>>> import numpy as np
>>> np.set_printoptions(suppress=True, linewidth=200)
>>> rd = lambda a: np.round(a, 3) + 0
>>> M = np.array([[16, 36, 4, 28, 32],
...     [36, 82, 12, 65, 80],
...     [4, 12, 10, 13, 32],
...     [28, 65, 13, 53, 72],
...     [32, 80, 32, 72, 128]])
>>> Uu, sigma, Vt = np.linalg.svd(M)
>>> vecs = Vt[:(sigma > 1e-8).sum()]
>>> rng = np.random.default_rng(31)
>>> x0 = M[4] + -2 * M[3] + rng.integers(2) * np.eye(5)[3]
>>> print(x0)
[-24. -50.   6. -33. -16.]
>>> print(rd(np.diag(vecs.T @ vecs)))
[0.149 0.587 0.172 0.257 0.835]
>>> print(rd(np.linalg.norm(x0 - vecs.T @ vecs @ x0)))
0.862
>>> print(np.allclose(vecs.T @ vecs @ x0, x0))
False
>>> print(rd(vecs.T @ vecs))
[[ 0.149  0.293 -0.092  0.175 -0.046]
 [ 0.293  0.587 -0.142  0.369  0.012]
 [-0.092 -0.142  0.172 -0.031  0.336]
 [ 0.175  0.369 -0.031  0.257  0.151]
 [-0.046  0.012  0.336  0.151  0.835]]
>>> arr = np.load("m.npy")
>>> print(rd(arr))
[[-0.186  0.296 -0.271  0.246  0.083]
 [-0.52  -0.091 -0.535  0.162 -0.083]
 [ 0.223 -0.058  0.014  0.652 -0.643]
 [ 0.186 -0.296 -0.078 -0.328 -0.081]
 [-0.186 -0.38  -0.034  0.142  0.009]
 [-0.037 -0.328  0.233  0.312  0.109]
 [-0.074 -0.071  0.603  0.036 -0.105]
 [-0.26   0.27   0.169 -0.295 -0.577]
 [-0.26  -0.632 -0.08  -0.195 -0.186]
 [-0.446 -0.065  0.372  0.04   0.153]
 [-0.409  0.218  0.202  0.236  0.212]
 [-0.26   0.18  -0.005 -0.281 -0.326]]
>>> # keeps lengths
>>> W2 = arr[[5, 11]].astype(float)
>>> for _ in range(3):
...     z = np.linalg.norm(arr[:, None] - W2, axis=-1).argmin(axis=1)
...     W2 = np.array([arr[z == j].mean(axis=0) for j in range(2)])
... 
>>> print(z)
[1 1 0 1 0 0 0 1 0 0 0 1]
>>> print(rd(W2))
[[-0.17  -0.188  0.187  0.175 -0.064]
 [-0.208  0.072 -0.144 -0.099 -0.197]]
>>> u = np.array([-2, 2])
>>> print(rd(np.cross(arr[2, :3], arr[0, :3])))
[0.012 0.058 0.055]
>>> print(rd(np.linalg.norm(arr) ** 2 / np.linalg.norm(arr, 2) ** 2))
5.0
>>> print(np.linalg.norm(arr, axis=1).argmax())
2
>>> print(rd(np.linalg.norm(arr, "nuc")))
5.0
>>> M2 = np.c_[arr[:, :1] @ np.array([[3]]), np.array([0, 2, 1, 2, 2, 0, 2, 0, 1, 0, 0, 1])]
>>> print(rd(M2))
[[-0.557  0.   ]
 [-1.561  2.   ]
 [ 0.669  1.   ]
 [ 0.557  2.   ]
 [-0.557  2.   ]
 [-0.111  0.   ]
 [-0.223  2.   ]
 [-0.78   0.   ]
 [-0.78   1.   ]
 [-1.338  0.   ]
 [-1.226  0.   ]
 [-0.78   1.   ]]
>>> print(rd(np.linalg.norm(np.linalg.qr(arr)[0].T @ M2, axis=0) ** 2 / ((M2 ** 2).sum(axis=0) + 1e-12)))
[1.    0.519]
>>> print(rd(np.linalg.norm(M2 - arr @ np.linalg.lstsq(arr, M2)[0], axis=0)))
[0.    3.023]
>>> K = np.load("x.npy")
>>> print(K)
[[ 1.  2. -1. -1.  3.  2.  1.  2.  3. -1.  1.  3.  0.  0.  3.]
 [ 3.  3.  3. -1. -2.  1. -2. -2. -3. -2. -1. -2. -2. -1. -2.]
 [ 1. -3.  0. -3. -1. -2.  2. -2.  2.  1.  3.  3. -2. -1.  2.]
 [ 1.  0.  3.  1.  0.  0. -2. -3.  0.  1.  3.  2.  1.  3.  0.]
 [-3. -1.  3.  3.  0. -2. -1. -2.  1.  2.  1.  2. -1. -1. -2.]
 [-2. -2. -2.  0.  0. -3.  1. -3. -3.  2. -2. -2.  2.  3. -3.]
 [ 3. -2.  3.  3.  2. -1.  0. -1. -3.  1.  0.  1.  0.  0.  1.]
 [-2.  3. -3. -3. -2. -1. -2. -2. -2.  3.  1.  0.  0. -3. -3.]
 [ 2. -2.  3.  1. -2.  1.  3.  0.  3.  2.  1.  0.  3. -1.  3.]
 [ 3. -2. -2. -2.  3. -2. -2. -1. -2.  3.  1. -2. -3. -3. -2.]
 [-2.  0. -1.  3.  2.  0. -1.  1.  0.  3.  1. -3.  2. -3.  1.]
 [ 1. -3. -2.  3.  2.  2.  1. -1. -1.  2.  2.  1.  2.  2. -2.]
 [ 0.  0.  0.  0.  0.  0.  0.  0.  0.  0.  0.  0.  1.  9.  7.]
 [ 0.  0.  0.  0.  0.  0.  0.  0.  0.  0.  0.  0.  4.  7.  3.]
 [ 0.  0.  0.  0.  0.  0.  0.  0.  0.  0.  0.  0.  2.  9.  3.]]
>>> G = K.T @ K
>>> print((K @ K.T).shape)
(15, 15)
>>> print(np.diag(G))
[ 56.  57.  68.  62.  43.  33.  34.  42.  59.  51.  33.  49.  61. 264. 125.]
>>> Uu, sigma, Vt = np.linalg.svd(K)
>>> print(np.argmax(sigma[:-1] / (sigma[1:] + 1e-6)) + 1)
14
>>> M2 = Uu[:, :14] @ np.diag(sigma[:14]) @ Vt[:14]
>>> print(np.linalg.matrix_rank(K, rtol=0.05))
13
>>> print(rd(np.abs(K - M2).max()))
0.003
>>> print(rd(np.linalg.norm(K - M2) / np.linalg.norm(K)))
0.0
>>> print(rd(np.linalg.norm(K - M2, 2)), rd(sigma[14]))
0.01 0.01
>>> feats = np.load("a.npy")
>>> print(feats)
[[ 1  1  0  0]
 [ 1 -3  0  0]
 [ 0  0  1  1]
 [ 0  0  1 -3]]
>>> vals, vecs = np.linalg.eigh(feats)
>>> print(vals.sum(), np.trace(feats))
-4.0 -4
>>> print(rd(np.linalg.eigvalsh(feats @ feats)))
[ 1.528  1.528 10.472 10.472]
>>> print(rd(vecs.T @ feats @ vecs))
[[-3.236  0.     0.     0.   ]
 [ 0.    -3.236  0.     0.   ]
 [ 0.     0.     1.236  0.   ]
 [ 0.     0.     0.     1.236]]
>>> print(rd(vecs.T @ vecs))
[[1. 0. 0. 0.]
 [0. 1. 0. 0.]
 [0. 0. 1. 0.]
 [0. 0. 0. 1.]]
>>> print(np.unique(vals.round(6) + 0, return_counts=True)[1])
[2 2]
>>> print(rd(np.linalg.eigvalsh(feats + -2 * np.eye(4))))
[-5.236 -5.236 -0.764 -0.764]
>>> print(rd(np.linalg.svd(feats, compute_uv=False)))
[3.236 3.236 1.236 1.236]
>>> print(rd(vecs @ np.diag(vals) @ vecs.T))
[[ 1.  1.  0.  0.]
 [ 1. -3.  0.  0.]
 [ 0.  0.  1.  1.]
 [ 0.  0.  1. -3.]]
>>> print((vals > 1e-8).sum(), (vals < -1e-8).sum())
2 2
